$ python -q
>>> import numpy as np
>>> from numpy import linalg as LA
>>> np.set_printoptions(precision=4, suppress=True, linewidth=160, sign=" ")
>>> mat = np.load("dump.npy")
>>> mat
array([[ 0,  0,  0,  0,  0,  0,  1,  0],
       [ 0,  0,  0,  0,  0,  0,  0,  1],
       [ 0,  0,  0,  0,  1,  0,  0,  0],
       [ 0,  0,  0,  1,  0,  0,  0,  0],
       [ 0,  1,  0,  0,  0,  0,  0,  0],
       [ 1,  0,  0,  0,  0,  0,  0,  0],
       [ 0,  0,  1,  0,  0,  0,  0,  0],
       [ 0,  0,  0,  0,  0,  1,  0,  0]])
>>> np.flatnonzero(LA.matrix_power((mat != 0) + (mat.T != 0) + np.eye(8), 8)[1])
array([ 0,  1,  2,  4,  5,  6,  7])
>>> print((mat != 0).astype(int))
[[ 0  0  0  0  0  0  1  0]
 [ 0  0  0  0  0  0  0  1]
 [ 0  0  0  0  1  0  0  0]
 [ 0  0  0  1  0  0  0  0]
 [ 0  1  0  0  0  0  0  0]
 [ 1  0  0  0  0  0  0  0]
 [ 0  0  1  0  0  0  0  0]
 [ 0  0  0  0  0  1  0  0]]
>>> (LA.matrix_power((mat != 0) + (mat.T != 0) + np.eye(8), 8) > 0).astype(int)
array([[ 1,  1,  1,  0,  1,  1,  1,  1],
       [ 1,  1,  1,  0,  1,  1,  1,  1],
       [ 1,  1,  1,  0,  1,  1,  1,  1],
       [ 0,  0,  0,  1,  0,  0,  0,  0],
       [ 1,  1,  1,  0,  1,  1,  1,  1],
       [ 1,  1,  1,  0,  1,  1,  1,  1],
       [ 1,  1,  1,  0,  1,  1,  1,  1],
       [ 1,  1,  1,  0,  1,  1,  1,  1]])
>>> round(float(LA.det(mat)), 4)
1.0
>>> print(mat @ mat)
[[ 0  0  1  0  0  0  0  0]
 [ 0  0  0  0  0  1  0  0]
 [ 0  1  0  0  0  0  0  0]
 [ 0  0  0  1  0  0  0  0]
 [ 0  0  0  0  0  0  0  1]
 [ 0  0  0  0  0  0  1  0]
 [ 0  0  0  0  1  0  0  0]
 [ 1  0  0  0  0  0  0  0]]
>>> E = np.loadtxt("layer10.csv", delimiter=",")
>>> E
array([[ 0.,  0.,  0.,  0.,  0.,  0.,  0.],
       [ 0.,  0.,  0.,  0.,  0.,  0.,  0.],
       [ 0.,  0.,  0.,  0.,  0.,  2.,  0.],
       [ 0.,  0.,  0.,  0.,  0.,  0.,  0.],
       [ 0.,  0.,  1.,  0.,  0.,  2.,  2.],
       [ 0.,  0.,  0.,  0.,  0.,  0.,  0.],
       [ 0.,  0.,  2.,  0.,  0.,  0.,  0.]])
>>> Uu, sv, Vt = LA.svd(E)
>>> sv.round(4) + 0
array([ 3.4093,  2.    ,  1.1733,  0.    ,  0.    ,  0.    ,  0.    ])
>>> print(np.argmax(sv[:-1] / (sv[1:] + 1e-6)) + 1)
3
>>> out = Uu[:, :3] @ np.diag(sv[:3]) @ Vt[:3]
>>> out.round(4) + 0
array([[ 0.,  0.,  0.,  0.,  0.,  0.,  0.],
       [ 0.,  0.,  0.,  0.,  0.,  0.,  0.],
       [ 0.,  0.,  0.,  0.,  0.,  2.,  0.],
       [ 0.,  0.,  0.,  0.,  0.,  0.,  0.],
       [ 0.,  0.,  1.,  0.,  0.,  2.,  2.],
       [ 0.,  0.,  0.,  0.,  0.,  0.,  0.],
       [ 0.,  0.,  2.,  0.,  0.,  0.,  0.]])
>>> LA.matrix_rank(out)
np.int64(3)
>>> LA.matrix_rank(E, rtol=0.05)
np.int64(3)
>>> r = LA.matrix_rank(E)
>>> print(r)
3
>>> ns = LA.svd(E)[2][r:].T
>>> [int(LA.matrix_rank(E[:i])) for i in range(1, len(E) + 1)]
[0, 0, 1, 1, 2, 2, 3]
>>> np.round(ns @ ns.T, 4) + 0
array([[ 1.,  0.,  0.,  0.,  0.,  0.,  0.],
       [ 0.,  1.,  0.,  0.,  0.,  0.,  0.],
       [ 0.,  0.,  0.,  0.,  0.,  0.,  0.],
       [ 0.,  0.,  0.,  1.,  0.,  0.,  0.],
       [ 0.,  0.,  0.,  0.,  1.,  0.,  0.],
       [ 0.,  0.,  0.,  0.,  0.,  0.,  0.],
       [ 0.,  0.,  0.,  0.,  0.,  0.,  0.]])
>>> np.allclose(E @ ns, 0)
True
>>> E @ E
array([[ 0.,  0.,  0.,  0.,  0.,  0.,  0.],
       [ 0.,  0.,  0.,  0.,  0.,  0.,  0.],
       [ 0.,  0.,  0.,  0.,  0.,  0.,  0.],
       [ 0.,  0.,  0.,  0.,  0.,  0.,  0.],
       [ 0.,  0.,  4.,  0.,  0.,  2.,  0.],
       [ 0.,  0.,  0.,  0.,  0.,  0.,  0.],
       [ 0.,  0.,  0.,  0.,  0.,  4.,  0.]])
>>> (LA.matrix_power((E != 0) + (E.T != 0) + np.eye(7), 7) > 0).astype(int)
array([[ 1,  0,  0,  0,  0,  0,  0],
       [ 0,  1,  0,  0,  0,  0,  0],
       [ 0,  0,  1,  0,  1,  1,  1],
       [ 0,  0,  0,  1,  0,  0,  0],
       [ 0,  0,  1,  0,  1,  1,  1],
       [ 0,  0,  1,  0,  1,  1,  1],
       [ 0,  0,  1,  0,  1,  1,  1]])
>>> th = np.radians(72)
>>> R = np.eye(7)
>>> R[3, 3] = R[4, 4] = np.cos(th)
>>> R[3, 4], R[4, 3] = -np.sin(th), np.sin(th)
>>> R
array([[ 1.    ,  0.    ,  0.    ,  0.    ,  0.    ,  0.    ,  0.    ],
       [ 0.    ,  1.    ,  0.    ,  0.    ,  0.    ,  0.    ,  0.    ],
       [ 0.    ,  0.    ,  1.    ,  0.    ,  0.    ,  0.    ,  0.    ],
       [ 0.    ,  0.    ,  0.    ,  0.309 , -0.9511,  0.    ,  0.    ],
       [ 0.    ,  0.    ,  0.    ,  0.9511,  0.309 ,  0.    ,  0.    ],
       [ 0.    ,  0.    ,  0.    ,  0.    ,  0.    ,  1.    ,  0.    ],
       [ 0.    ,  0.    ,  0.    ,  0.    ,  0.    ,  0.    ,  1.    ]])
>>> out = E @ R.T
>>> np.allclose(E @ E.T, out @ out.T)
True
>>> round(LA.det(R), 4), np.round(np.trace(R), 4)
(np.float64(1.0), np.float64(5.618))
>>> print(np.abs(out - E).max(axis=0))
[ 0.  0.  0.  0.  0.  0.  0.]
>>> A = np.load("test5.npy")
>>> A
array([[-0.4   ,  0.8   , -0.4   ],
       [-1.2   , -1.5   , -0.3   ],
       [-1.3   ,  0.    ,  0.1   ],
       [ 0.2   ,  1.7   , -0.1   ],
       [-0.977 , -1.1952, -0.5048],
       [-0.5   ,  1.8   ,  0.4   ],
       [-1.8   ,  1.    , -1.1   ]])
>>> LA.svd(A, compute_uv=False)
array([ 3.3897,  2.9575,  0.9385])
>>> print(A.mean(axis=0))
[-0.8539  0.3721 -0.2721]
>>> LA.matrix_rank(A)
np.int64(3)
>>> np.diff(A, axis=0)
array([[-0.8   , -2.3   ,  0.1   ],
       [-0.1   ,  1.5   ,  0.4   ],
       [ 1.5   ,  1.7   , -0.2   ],
       [-1.177 , -2.8952, -0.4048],
       [ 0.477 ,  2.9952,  0.9048],
       [-1.3   , -0.8   , -1.5   ]])
>>> A.sum(axis=0)
array([-5.977 ,  2.6048, -1.9048])
>>> np.unravel_index(np.abs(A).argmax(), A.shape)
(np.int64(5), np.int64(1))
>>> u = np.array([6, 2])
>>> np.correlate(A[3], A[0], "full")
array([-0.08, -0.52,  1.32, -0.76,  0.04])
>>> print(np.convolve(A[3], u))
[ 1.2 10.6  2.8 -0.2]
>>> np.polyval(u, A[3])
array([  3.2,  12.2,   1.4])
>>> x = np.array([4, -5, 4])
>>> rhs = A @ x
>>> print(LA.lstsq(A, rhs)[0])
[ 4. -5.  4.]
>>> print(LA.solve(A.T @ A, A.T @ rhs))
[ 4. -5.  4.]
>>> np.round(LA.pinv(A) @ A, 4) + 0
array([[ 1.,  0.,  0.],
       [ 0.,  1.,  0.],
       [ 0.,  0.,  1.]])
>>> rng = np.random.default_rng(59)
>>> rhs = rhs + 0.1 * rng.normal(size=7)
>>> rhs
array([ -7.3007,   1.6602,  -4.6078,  -8.1016,  -0.0449,  -9.4591, -16.6095])
>>> c, *_ = LA.lstsq(A, rhs)
>>> c.round()
array([ 4., -5.,  4.])
>>> print(np.round(A.T @ (rhs - A @ c), 4) + 0)
[ 0.  0.  0.]
>>> print([round(float(LA.norm(LA.solve(A.T @ A + lam * np.eye(3), A.T @ rhs))), 2) for lam in (0, 1, 10, 100)])
[7.6, 6.61, 3.54, 0.64]
>>> c
array([ 3.92  , -5.0288,  4.1384])
>>> out = np.c_[A[:, :2] @ np.array([[1, 3], [1, -1]]), np.array([2, 0, 2, -1, -3, -3, 3])]
>>> out
array([[ 0.4   , -2.    ,  2.    ],
       [-2.7   , -2.1   ,  0.    ],
       [-1.3   , -3.9   ,  2.    ],
       [ 1.9   , -1.1   , -1.    ],
       [-2.1722, -1.7358, -3.    ],
       [ 1.3   , -3.3   , -3.    ],
       [-0.8   , -6.4   ,  3.    ]])
>>> LA.matrix_rank(out)
np.int64(3)
>>> LA.matrix_rank(np.c_[A, out])
np.int64(4)
>>> np.round(LA.norm(out - A @ LA.lstsq(A, out)[0], axis=0), 4) + 0
array([ 0.    ,  0.    ,  5.4213])
>>> print(np.round(LA.lstsq(A, out[:, 0])[0], 4) + 0)
[ 1.  1.  0.]
>>> q, _ = LA.qr(np.array([[0.5, -1.5, -0.5, 0.8],
...     [0.1, 0.5, -1.1, 1.0],
...     [-0.3, -0.1, 0.8, 0.9],
...     [-0.2, 0.8, -0.9, 0.7]]))
>>> m1 = 2 * q
>>> m1
array([[-1.6013,  0.7412, -0.9404,  0.0474],
       [-0.3203, -1.212 , -0.4846, -1.4811],
       [ 0.9608,  1.2556, -0.6971, -1.0072],
       [ 0.6405, -0.6365, -1.5475,  0.8887]])
>>> Uu, sv, Vt = LA.svd(m1, full_matrices=False)
>>> np.round(Uu.T @ Uu, 4) + 0
array([[ 1.,  0.,  0.,  0.],
       [ 0.,  1.,  0.,  0.],
       [ 0.,  0.,  1.,  0.],
       [ 0.,  0.,  0.,  1.]])
>>> Vt @ Vt.T
array([[ 1.,  0.,  0.,  0.],
       [ 0.,  1.,  0.,  0.],
       [ 0.,  0.,  1.,  0.],
       [ 0.,  0.,  0.,  1.]])
>>> np.cumsum(sv ** 2) / np.sum(sv ** 2)
array([ 0.25,  0.5 ,  0.75,  1.  ])
>>> sv
array([ 2.,  2.,  2.,  2.])
>>> Uu.shape, sv.shape, Vt.shape
((4, 4), (4,), (4, 4))
>>> K = np.load("x.npy")
>>> print(K)
[[ 0  2  0  3  0  5  4]
 [-2  0  3 -5 -1 -2  1]
 [ 0 -3  0  0  5 -5  5]
 [-3  5  0  0 -1 -4 -5]
 [ 0  1 -5  1  0  3  2]
 [-5  2  5  4 -3  0 -1]
 [-4 -1 -5  5 -2  1  0]]
>>> x = np.array([0, -5, 0, 4, 1, -5, 0])
>>> print(x @ K @ x)
0
>>> print(np.round(LA.svd(K, compute_uv=False), 4) + 0)
[ 11.9645  11.9645   7.878    7.878    4.4483   4.4483   0.    ]
>>> round(float(LA.det(K)), 4)
-0.0
>>> q = LA.solve(np.eye(7) - K, np.eye(7) + K)
>>> print(np.round(LA.det(q), 4))
1.0
>>> print(np.abs(np.diag(LA.qr(K)[1])) > 1e-9)
[ True  True  True  True  True  True False]
>>> np.allclose(K[:-1].T @ LA.lstsq(K[:-1].T, K[-1])[0], K[-1])
True
>>> LA.lstsq(K[:-1].T, K[-1])[2]
np.int32(6)
>>> print(round(float(LA.det(K)), 4))
-0.0
>>> LA.matrix_power(K, 3)
array([[   0,  -25,  233, -433,   76, -589, -334],
       [  25,    0, -447,  439,  -39,  387,   95],
       [-233,  447,    0,  255, -537,  431, -521],
       [ 433, -439, -255,    0,  320,  395,  682],
       [ -76,   39,  537, -320,    0, -448, -234],
       [ 589, -387, -431, -395,  448,    0,  362],
       [ 334,  -95,  521, -682,  234, -362,    0]])
>>> K @ K
array([[-54,  21,  11,  30, -28, -12, -18],
       [ 21, -44, -10, -10,  24,  -7,  32],
       [ 11, -10, -84,  25,   8,  26,  12],
       [ 30, -10,  25, -76,  17, -33,  -5],
       [-28,  24,   8,  17, -40,  21, -32],
       [-12,  -7,  26, -33,  21, -80, -19],
       [-18,  32,  12,  -5, -32, -19, -72]])
>>> print(np.allclose(K @ K.T, K.T @ K))
True
>>> W0 = np.loadtxt("mat.csv", delimiter=",")
>>> W0
array([[-0.055 , -0.71  , -0.4117, -0.4294, -0.2648, -0.2626],
       [ 0.3578, -0.2055, -0.0295,  0.4589, -0.6543,  0.4361],
       [ 0.5505,  0.4401,  0.0498, -0.6365, -0.3075, -0.0325],
       [-0.3028, -0.1628,  0.2172, -0.4432,  0.0937,  0.7934],
       [-0.0275, -0.2916,  0.8801, -0.0434, -0.2014, -0.3117],
       [-0.6881,  0.3854, -0.0734, -0.0395, -0.5982, -0.1148]])
>>> x = np.array([3, 0, 0, 3, 3, 3])
>>> print(np.sort(np.abs(np.degrees(np.angle(LA.eigvals(W0))))))
[   0.       78.7422   78.7422  132.8707  132.8707  180.    ]
>>> LA.inv(W0)
array([[-0.055 ,  0.3578,  0.5505, -0.3028, -0.0275, -0.6881],
       [-0.71  , -0.2055,  0.4401, -0.1628, -0.2916,  0.3854],
       [-0.4117, -0.0295,  0.0498,  0.2172,  0.8801, -0.0734],
       [-0.4294,  0.4589, -0.6365, -0.4432, -0.0434, -0.0395],
       [-0.2648, -0.6543, -0.3075,  0.0937, -0.2014, -0.5982],
       [-0.2626,  0.4361, -0.0325,  0.7934, -0.3117, -0.1148]])
>>> round(float(LA.det(W0)), 4)
-1.0
>>> np.abs(LA.eigvals(W0))
array([ 1.,  1.,  1.,  1.,  1.,  1.])
>>> np.round(W0.T @ (W0 @ x), 4) + 0
array([ 3.,  0.,  0.,  3.,  3.,  3.])
>>> idx = rng.permutation(6)
>>> idx
array([ 1,  5,  2,  4,  0,  3])
>>> out = W0[idx][:, idx]
>>> np.sort(np.abs(LA.eigvals(out)))
array([ 1.,  1.,  1.,  1.,  1.,  1.])
>>> round(LA.det(out), 4), round(LA.det(W0[idx]), 4)
(np.float64(-1.0), np.float64(-1.0))
>>> print(round(np.trace(out), 4))
-0.9702
>>> out
array([[-0.2055,  0.4361, -0.0295, -0.6543,  0.3578,  0.4589],
       [ 0.3854, -0.1148, -0.0734, -0.5982, -0.6881, -0.0395],
       [ 0.4401, -0.0325,  0.0498, -0.3075,  0.5505, -0.6365],
       [-0.2916, -0.3117,  0.8801, -0.2014, -0.0275, -0.0434],
       [-0.71  , -0.2626, -0.4117, -0.2648, -0.055 , -0.4294],
       [-0.1628,  0.7934,  0.2172,  0.0937, -0.3028, -0.4432]])
